$ python -q
>>> import numpy as np
>>> np.set_printoptions(precision=3, suppress=True, linewidth=200, legacy="1.25")
>>> tidy = lambda a: np.round(a, 3) + 0
>>> m1 = np.loadtxt("x.csv", delimiter=",")
>>> m1
array([[-3.,  3., -2., -1., -3., -2., -3.,  3.,  2.,  1.,  2., -2.,  1., -2.],
       [-3.,  0., -1.,  1.,  0.,  2., -3., -3., -1., -2.,  3.,  1., -3., -1.],
       [-1., -3.,  0.,  0.,  1., -3.,  1.,  2.,  1., -3., -1., -3.,  1.,  3.],
       [ 2.,  3., -3., -2.,  1.,  1., -1., -3.,  0.,  1.,  1., -1.,  3., -1.],
       [ 0.,  3., -3., -2.,  3., -3.,  3.,  3.,  0., -1.,  1.,  0.,  1.,  0.],
       [ 3., -2., -2.,  3., -2., -1.,  1., -1.,  2., -3.,  0.,  3., -2., -3.],
       [ 1., -2.,  2., -1., -1., -3.,  3.,  2.,  0.,  2., -2., -3., -1.,  1.],
       [ 0.,  0., -2.,  3.,  3.,  1., -2.,  1.,  1.,  2.,  0., -3., -2.,  1.],
       [-3.,  1.,  3.,  0., -1., -3.,  1., -1., -1., -1., -1., -2., -1., -2.],
       [ 1., -3., -2.,  3.,  2.,  1.,  0.,  1., -2.,  0.,  1., -3., -3.,  3.],
       [ 1.,  0., -3.,  2.,  1.,  1.,  0., -3.,  3.,  0., -3., -1.,  1., -1.],
       [-2., -2.,  3.,  3.,  2., -1., -3.,  1.,  2.,  1., -2., -3.,  0., -3.],
       [-2., -2.,  3.,  0.,  0., -3., -3., -2.,  0.,  0.,  1., -1., -3.,  3.],
       [ 2.,  0.,  2., -1., -2.,  3.,  1.,  0., -1., -2.,  3.,  2., -1.,  1.],
       [-9.,  3., -4.,  1., -3.,  2., -9., -3.,  0., -3.,  8.,  0., -5., -4.]])
>>> left, sv, VT = np.linalg.svd(m1)
>>> np.argmax(sv[:-1] / (sv[1:] + 1e-6)) + 1
13
>>> M2 = left[:, :13] @ np.diag(sv[:13]) @ VT[:13]
>>> tidy(np.linalg.norm(m1 - M2, 2)), tidy(sv[13])
(0.105, 0.105)
>>> tidy(np.linalg.norm(m1 - M2) / np.linalg.norm(m1))
0.003
>>> hat = m1 @ np.linalg.solve(m1.T @ m1, m1.T)
>>> tidy(hat @ m1[:, 1])
array([ 3.,  0., -3.,  3.,  3., -2., -2.,  0.,  1., -3.,  0., -2., -2.,  0.,  3.])
>>> tidy(np.diag(hat))
array([0.833, 0.333, 1.   , 1.   , 1.   , 1.   , 1.   , 1.   , 1.   , 1.   , 1.   , 1.   , 1.   , 1.   , 0.833])
>>> np.allclose(hat @ hat, hat)
True
>>> M2 = np.array([[3, 5, 1],
...     [-4, -5, 0],
...     [-2, -4, -2],
...     [-5, -5, -2],
...     [-5, 4, 5],
...     [-4, 4, 1],
...     [0, 3, 2],
...     [3, 3, 2],
...     [1, 5, 5],
...     [4, 1, -2],
...     [2, -5, 1],
...     [1, -1, 3],
...     [1, -5, -2],
...     [2, 0, 4]])
>>> M2.T @ m1.T
array([[  25.,  -36.,   13.,   -2.,    9.,    2.,   37.,  -21.,  -19.,   -7.,  -24.,  -29.,    6.,    5.,  -47.],
       [ -39.,  -34.,   16.,   -5.,   14.,   20.,   31.,   26.,  -42.,   31.,   32.,   -5.,  -28.,   -5., -107.],
       [ -20.,   -6.,   18.,   -4.,   35.,    7.,   -8.,   12.,  -33.,   12.,    6.,  -24.,   -5.,    9.,  -32.]])
>>> np.einsum("ij,ij->i", m1, m1)
array([ 72.,  58.,  55.,  51.,  61.,  68.,  52.,  47.,  43.,  61.,  46.,  68.,  59.,  43., 324.])
>>> np.einsum("ij->j", m1)
array([-13.,  -1.,  -9.,   9.,   1.,  -8., -14.,  -3.,   6.,  -8.,  11., -16., -14.,  -5.])
